$ python -q
>>> import numpy as np
>>> np.set_printoptions(precision=1, suppress=True, linewidth=100)
>>> rnd = lambda a: np.round(a, 1) + 0
>>> X = np.load("block8.npy")
>>> X
array([[ 5,  0, -9,  5],
       [-4, -2, -4,  6],
       [-6,  0,  6,  1],
       [ 1, -7,  5, -7]])
>>> other = np.array([[-1, -1], [1, -1], [2, 0], [0, -2]])
>>> np.einsum("ij->j", X)
array([-4, -9, -2,  5])
>>> np.linalg.matrix_rank(X @ other)
np.int64(2)
>>> np.einsum("ij,ij->i", X, X)
array([131,  72,  73, 124])
>>> np.linalg.norm(X, axis=1).argmax()
np.int64(0)
>>> rnd(np.linalg.norm(X, 2))
np.float64(15.9)
>>> rnd(np.linalg.norm(X, axis=1))
array([11.4,  8.5,  8.5, 11.1])
>>> rnd(np.linalg.norm(X) ** 2 / np.linalg.norm(X, 2) ** 2)
np.float64(1.6)
>>> rnd(np.linalg.norm(X, "nuc"))
np.float64(33.6)
>>> rnd(np.linalg.norm(X[1], 1)), rnd(np.linalg.norm(X[1], np.inf))
(np.float64(16.0), np.float64(6.0))
>>> x = np.array([4, 4, 2, 4])
>>> target = X @ x
>>> c, lr = np.zeros(4), 1 / np.linalg.norm(X, 2) ** 2
>>> for i in range(150):
...     c -= lr * X.T @ (X @ c - target)
...     if i % 50 == 0: print(i, round(np.linalg.norm(X @ c - target), 1))
... 
0 24.8
50 4.4
100 3.5
>>> rnd(np.linalg.cond(X))
np.float64(14.3)
>>> x = np.array([6, 6, 5, 5])
>>> (X * x).sum(axis=1)
array([ 10, -26,  -1, -46])
>>> np.sign((X @ x).round(6))
array([ 1, -1, -1, -1])
>>> X @ x
array([ 10, -26,  -1, -46])
>>> X @ np.eye(4)[0]
array([ 5., -4., -6.,  1.])
>>> X * x
array([[ 30,   0, -45,  25],
       [-24, -12, -20,  30],
       [-36,   0,  30,   5],
       [  6, -42,  25, -35]])
>>> np.linalg.norm(X @ x) <= np.linalg.norm(X, 2) * np.linalg.norm(x) + 1e-9
np.True_
>>> (X @ x).argmax()
np.int64(0)
>>> W0 = np.tril(np.array([[-2, -2, -1, 2, -3, 3, -2, -1, -2],
...     [-1, 1, -2, -2, -3, -2, -3, 3, -1],
...     [-3, 2, 2, -1, 3, 1, -1, 3, 1],
...     [1, 2, 2, 0, -2, 0, 3, -1, -1],
...     [3, -2, 1, 2, 1, -3, -1, -1, -2],
...     [1, 0, -1, 0, 0, 1, -1, -1, 2],
...     [-3, -3, -1, -3, -3, 3, 2, 3, -3],
...     [-2, -2, -3, -2, 0, -1, 0, 1, 0],
...     [-2, -3, 0, -1, -2, 2, -2, -3, -3]]), -1) + np.eye(9, dtype=int)
>>> W0
array([[ 1,  0,  0,  0,  0,  0,  0,  0,  0],
       [-1,  1,  0,  0,  0,  0,  0,  0,  0],
       [-3,  2,  1,  0,  0,  0,  0,  0,  0],
       [ 1,  2,  2,  1,  0,  0,  0,  0,  0],
       [ 3, -2,  1,  2,  1,  0,  0,  0,  0],
       [ 1,  0, -1,  0,  0,  1,  0,  0,  0],
       [-3, -3, -1, -3, -3,  3,  1,  0,  0],
       [-2, -2, -3, -2,  0, -1,  0,  1,  0],
       [-2, -3,  0, -1, -2,  2, -2, -3,  1]])
>>> w1 = np.array([[4, 6],
...     [1, 0],
...     [5, 8],
...     [9, 4],
...     [8, 1],
...     [6, 0],
...     [2, 9],
...     [6, 6],
...     [2, 6]])
>>> c = np.array([-1, 1])
>>> act = np.maximum(W0 @ w1 + c, 0)
>>> act
array([[ 3,  7],
       [ 0,  0],
       [ 0,  0],
       [24, 27],
       [40, 36],
       [ 4,  0],
       [ 0,  0],
       [ 0,  0],
       [ 0,  0]])
>>> (act > 0).astype(int)
array([[1, 1],
       [0, 0],
       [0, 0],
       [1, 1],
       [1, 1],
       [1, 0],
       [0, 0],
       [0, 0],
       [0, 0]])
>>> C = np.array([[8, 4, 0], [6, 8, 2]])
>>> w1 @ C
array([[68, 64, 12],
       [ 8,  4,  0],
       [88, 84, 16],
       [96, 68,  8],
       [70, 40,  2],
       [48, 24,  0],
       [70, 80, 18],
       [84, 72, 12],
       [52, 56, 12]])
>>> (act @ C).round(6).argmax(axis=1)
array([1, 0, 0, 0, 0, 0, 0, 0, 0])
>>> E = np.loadtxt("sample18.csv", delimiter=",")
>>> E
array([[ 2.9,  1.4,  1.8, -2.9,  1.8, -0.7],
       [-0.2, -2.6, -2.3,  0.2, -2.3, -6.4],
       [ 3.1,  1.7,  2.5, -3.1,  2.5,  0. ],
       [ 1.2,  0.3,  2.9, -1.2,  2.9, -0.5],
       [ 1.2, -0.2,  1.4, -1.2,  1.4, -2. ],
       [ 0.5, -0.7,  1.5, -0.5,  1.5, -2.2],
       [ 3.5,  1.6,  1. , -3.5,  1. , -1.2],
       [-1.9, -1.6,  4.7,  1.9,  4.7, -0.2],
       [-3.1, -3.9,  1.1,  3.1,  1.1, -4.5],
       [-4.6, -5.2,  1.1,  4.6,  1.1, -5.2],
       [ 2.9,  0.3, -1.4, -2.9, -1.4, -4. ],
       [ 4. ,  2.6,  2.7, -4. ,  2.7,  0.7],
       [ 3.5,  2. ,  2.1, -3.5,  2.1, -0.1],
       [-0.8, -1.7,  1.9,  0.8,  1.9, -2.5],
       [-6. , -6. ,  2.1,  6. ,  2.1, -4.9]])
>>> E.ravel(order="F")
array([ 2.9, -0.2,  3.1,  1.2,  1.2,  0.5,  3.5, -1.9, -3.1, -4.6,  2.9,  4. ,  3.5, -0.8, -6. ,
        1.4, -2.6,  1.7,  0.3, -0.2, -0.7,  1.6, -1.6, -3.9, -5.2,  0.3,  2.6,  2. , -1.7, -6. ,
        1.8, -2.3,  2.5,  2.9,  1.4,  1.5,  1. ,  4.7,  1.1,  1.1, -1.4,  2.7,  2.1,  1.9,  2.1,
       -2.9,  0.2, -3.1, -1.2, -1.2, -0.5, -3.5,  1.9,  3.1,  4.6, -2.9, -4. , -3.5,  0.8,  6. ,
        1.8, -2.3,  2.5,  2.9,  1.4,  1.5,  1. ,  4.7,  1.1,  1.1, -1.4,  2.7,  2.1,  1.9,  2.1,
       -0.7, -6.4,  0. , -0.5, -2. , -2.2, -1.2, -0.2, -4.5, -5.2, -4. ,  0.7, -0.1, -2.5, -4.9])
>>> E.reshape(2, -1)
array([[ 2.9,  1.4,  1.8, -2.9,  1.8, -0.7, -0.2, -2.6, -2.3,  0.2, -2.3, -6.4,  3.1,  1.7,  2.5,
        -3.1,  2.5,  0. ,  1.2,  0.3,  2.9, -1.2,  2.9, -0.5,  1.2, -0.2,  1.4, -1.2,  1.4, -2. ,
         0.5, -0.7,  1.5, -0.5,  1.5, -2.2,  3.5,  1.6,  1. , -3.5,  1. , -1.2, -1.9, -1.6,  4.7],
       [ 1.9,  4.7, -0.2, -3.1, -3.9,  1.1,  3.1,  1.1, -4.5, -4.6, -5.2,  1.1,  4.6,  1.1, -5.2,
         2.9,  0.3, -1.4, -2.9, -1.4, -4. ,  4. ,  2.6,  2.7, -4. ,  2.7,  0.7,  3.5,  2. ,  2.1,
        -3.5,  2.1, -0.1, -0.8, -1.7,  1.9,  0.8,  1.9, -2.5, -6. , -6. ,  2.1,  6. ,  2.1, -4.9]])
>>> E.reshape(-1, 2)
array([[ 2.9,  1.4],
       [ 1.8, -2.9],
       [ 1.8, -0.7],
       [-0.2, -2.6],
       [-2.3,  0.2],
       [-2.3, -6.4],
       [ 3.1,  1.7],
       [ 2.5, -3.1],
       [ 2.5,  0. ],
       [ 1.2,  0.3],
       [ 2.9, -1.2],
       [ 2.9, -0.5],
       [ 1.2, -0.2],
       [ 1.4, -1.2],
       [ 1.4, -2. ],
       [ 0.5, -0.7],
       [ 1.5, -0.5],
       [ 1.5, -2.2],
       [ 3.5,  1.6],
       [ 1. , -3.5],
       [ 1. , -1.2],
       [-1.9, -1.6],
       [ 4.7,  1.9],
       [ 4.7, -0.2],
       [-3.1, -3.9],
       [ 1.1,  3.1],
       [ 1.1, -4.5],
       [-4.6, -5.2],
       [ 1.1,  4.6],
       [ 1.1, -5.2],
       [ 2.9,  0.3],
       [-1.4, -2.9],
       [-1.4, -4. ],
       [ 4. ,  2.6],
       [ 2.7, -4. ],
       [ 2.7,  0.7],
       [ 3.5,  2. ],
       [ 2.1, -3.5],
       [ 2.1, -0.1],
       [-0.8, -1.7],
       [ 1.9,  0.8],
       [ 1.9, -2.5],
       [-6. , -6. ],
       [ 2.1,  6. ],
       [ 2.1, -4.9]])
>>> blk = E.reshape(15, 2, -1)
>>> np.swapaxes(blk, 1, 2)[5]
array([[ 0.5, -0.5],
       [-0.7,  1.5],
       [ 1.5, -2.2]])
>>> rnd(blk.sum(axis=1))
array([[ 0. ,  3.2,  1.1],
       [ 0. , -4.9, -8.7],
       [ 0. ,  4.2,  2.5],
       [ 0. ,  3.2,  2.4],
       [ 0. ,  1.2, -0.6],
       [ 0. ,  0.8, -0.7],
       [ 0. ,  2.6, -0.2],
       [ 0. ,  3.1,  4.5],
       [ 0. , -2.8, -3.4],
       [ 0. , -4.1, -4.1],
       [ 0. , -1.1, -5.4],
       [ 0. ,  5.3,  3.4],
       [ 0. ,  4.1,  2. ],
       [ 0. ,  0.2, -0.6],
       [ 0. , -3.9, -2.8]])
>>> blk.transpose(1, 0, 2)
array([[[ 2.9,  1.4,  1.8],
        [-0.2, -2.6, -2.3],
        [ 3.1,  1.7,  2.5],
        [ 1.2,  0.3,  2.9],
        [ 1.2, -0.2,  1.4],
        [ 0.5, -0.7,  1.5],
        [ 3.5,  1.6,  1. ],
        [-1.9, -1.6,  4.7],
        [-3.1, -3.9,  1.1],
        [-4.6, -5.2,  1.1],
        [ 2.9,  0.3, -1.4],
        [ 4. ,  2.6,  2.7],
        [ 3.5,  2. ,  2.1],
        [-0.8, -1.7,  1.9],
        [-6. , -6. ,  2.1]],

       [[-2.9,  1.8, -0.7],
        [ 0.2, -2.3, -6.4],
        [-3.1,  2.5,  0. ],
        [-1.2,  2.9, -0.5],
        [-1.2,  1.4, -2. ],
        [-0.5,  1.5, -2.2],
        [-3.5,  1. , -1.2],
        [ 1.9,  4.7, -0.2],
        [ 3.1,  1.1, -4.5],
        [ 4.6,  1.1, -5.2],
        [-2.9, -1.4, -4. ],
        [-4. ,  2.7,  0.7],
        [-3.5,  2.1, -0.1],
        [ 0.8,  1.9, -2.5],
        [ 6. ,  2.1, -4.9]]])
>>> C = E[[8, 11]].astype(float)
>>> for _ in range(3):
...     idx = np.linalg.norm(E[:, None] - C, axis=-1).argmin(axis=1)
...     C = np.array([E[idx == j].mean(axis=0) for j in range(2)])
... 
>>> idx
array([1, 0, 1, 1, 1, 1, 1, 0, 0, 0, 1, 1, 1, 0, 0])
>>> np.abs(C[1] - C[0]).argmax()
np.int64(0)
>>> U, s, vt = np.linalg.svd(E)
>>> rnd(s)
array([20.5, 12.8, 10.2,  0.1,  0. ,  0. ])
>>> np.argmax(s[:-1] / (s[1:] + 1e-6)) + 1
np.int64(4)
>>> other = U[:, :4] @ np.diag(s[:4]) @ vt[:4]
>>> rnd(np.linalg.norm(E - other) / np.linalg.norm(E))
np.float64(0.0)
>>> rnd(np.abs(E - other).max())
np.float64(0.0)
>>> np.linalg.matrix_rank(E, rtol=0.05)
np.int64(3)
>>> rnd(np.linalg.norm(E - other, 2)), rnd(s[4])
(np.float64(0.0), np.float64(0.0))
>>> np.argsort(-np.linalg.norm(E, axis=0).round(6), kind="stable")[:3]
array([5, 0, 3])
>>> np.linalg.matrix_rank(E, rtol=0.1)
np.int64(3)
>>> [round(float(x), 1) for x in np.linalg.svd(E, compute_uv=False)[:3]]
[20.5, 12.8, 10.2]
>>> Xc = E - E.mean(axis=0)
>>> U, s, vt = np.linalg.svd(Xc, full_matrices=False)
>>> np.searchsorted(np.cumsum(s ** 2) / (s ** 2).sum(), 0.9) + 1
np.int64(2)
>>> (np.sign(U[:, 0]) == np.sign(U[0, 0])).astype(int)
array([1, 0, 1, 1, 1, 1, 1, 0, 0, 0, 1, 1, 1, 0, 0])
>>> np.abs(U[:, 0]).argmax()
np.int64(14)
>>> np.linalg.matrix_rank(Xc)
np.int64(4)
>>> np.abs(vt[0]).argmax()
np.int64(0)
>>> mat = np.loadtxt("dump.csv", delimiter=",")
>>> mat
array([[-2.9,  2.8, -2.6,  4.1,  2.4, -1.3,  2.5, -1.2, -6.1, -2.8],
       [ 2.8, -3.7,  1.9,  0.6, -0.6,  1.4,  5.1,  6.1, -0.6, -3. ],
       [ 2.7,  2.4,  2.6,  2.5, -0.9,  3.1, -5.4, -4. ,  1.8, -3.9],
       [-1.9, -5.8, -5. , -0.9,  2.5,  1.9, -0.9,  4.8, -1.3, -0.7],
       [ 1.2,  0.7, -0.9, -1.5, -0.2, -4.7,  5.4,  1.8,  0.4, -6.4],
       [ 4.4, -5.5,  2.3, -4.5, -2.2,  2.2,  2.1,  1.5, -2.8, -0.7],
       [ 3.7, -2. , -3.6, -2.3, -1.4, -2. ,  3.3, -1.4,  5.9,  3.3],
       [-2.4,  3.1,  3.5, -2.1,  5.3, -1. , -3.1, -2.5, -3.9, -2.7],
       [ 2.3,  1.7,  2.4, -1.2, -3.1,  5.9, -4.9,  0.6,  0.2,  4.1],
       [-1.3, -2.3, -1. , -4.2, -4.7,  0.6,  0.9, -3.3,  0. ,  6.4],
       [-1.5, -5.2, -2.2,  3.6, -0.3,  4.9,  1.7,  3.4,  3.6,  1.1],
       [ 1.5, -2.1, -6.3,  2. , -0.9,  2.7, -1.4,  4. , -4.9, -0.6],
       [ 3.1, -4.2, -5.1,  0.9,  0.2, -1.1,  0.2, -3.6, -5.2,  2.3],
       [-1.8, -5.1,  2.7, -0.3,  2.7, -5.1,  1.3,  0.2, -2.2,  4.8],
       [-6.8, -1.1, -1. ,  1.5, -1.8, -1.2, -0.9, -1.7,  1.7, -6.1],
       [ 2.9, -4.9, -0.4, -5.2,  4.7, -2.3, -1.2, -2. , -2.1, -1.7],
       [-3. ,  2.5, -4.9,  4.4, -5.4,  2.2, -0.2,  1.2,  1.5, -1.9],
       [ 4.3,  0. ,  1. ,  0.7,  4.2, -0.5, -6.1,  2.7,  4.3, -0.2],
       [ 1. , -5.1, -1.1,  1.3, -7.9,  0.2, -1.1, -0.2, -1.7, -1.9],
       [-2.3, -1.4, -1.6, -3.4, -0.6,  3.1, -0.6, -1.9,  6.4, -4.9],
       [ 1.1, -1.2, -0.8,  0. , -7.2,  0.2,  4.2, -1.7,  1.5, -4.7],
       [ 0.6, -1.2,  3.6, -4. , -1.1,  5.9, -3.9,  2.6,  1.9, -3. ],
       [ 1.2,  0. ,  1.1,  0.6, -2.4,  4.2, -2.5,  7.7, -2.8,  1. ],
       [ 3.8,  4.6, -1.2, -0.5, -0.5, -5.3,  2.8,  2.7,  0.6, -4.3],
       [-5.6,  5.3, -0.8,  1.4,  0.8,  2.9, -4.6,  1.7,  2.1,  1. ],
       [-5. , -0.4,  1.6,  2.1,  2.9, -3.3,  4.2,  1.9, -4.4,  2.9],
       [ 0.1,  1.7,  5.4,  7. ,  1.8,  1.5,  0.8,  0.5, -3.2, -1.6],
       [ 2.2,  4.1,  6.4, -2.2, -5. , -2.1,  0.4, -1.3, -0.4,  1.5],
       [ 0.9,  1.3, -3.5,  2.6, -1.5, -2.3, -7.6, -3.5, -0.3, -0.8],
       [ 1.3,  2.5, -1.6,  8.4, -1.9,  0.4, -0.2, -0.6,  2.1, -3.1],
       [ 0.5,  3.8,  4.2,  3.9,  0.9, -0.6, -4.4,  2.6,  4.7, -1.7],
       [ 2.2, -1.9, -2.2,  3. , -2.3,  2.7, -1.4, -6.3,  2.5, -4.1]])
>>> rnd(np.linalg.norm(mat, axis=0))
array([16.3, 18.6, 17.7, 18.3, 18.2, 16.8, 18.8, 17.5, 18. , 18.6])
>>> rnd(np.linalg.norm(mat, 2))
np.float64(24.2)
>>> rnd(mat[17] @ mat[14])
np.float64(-26.7)
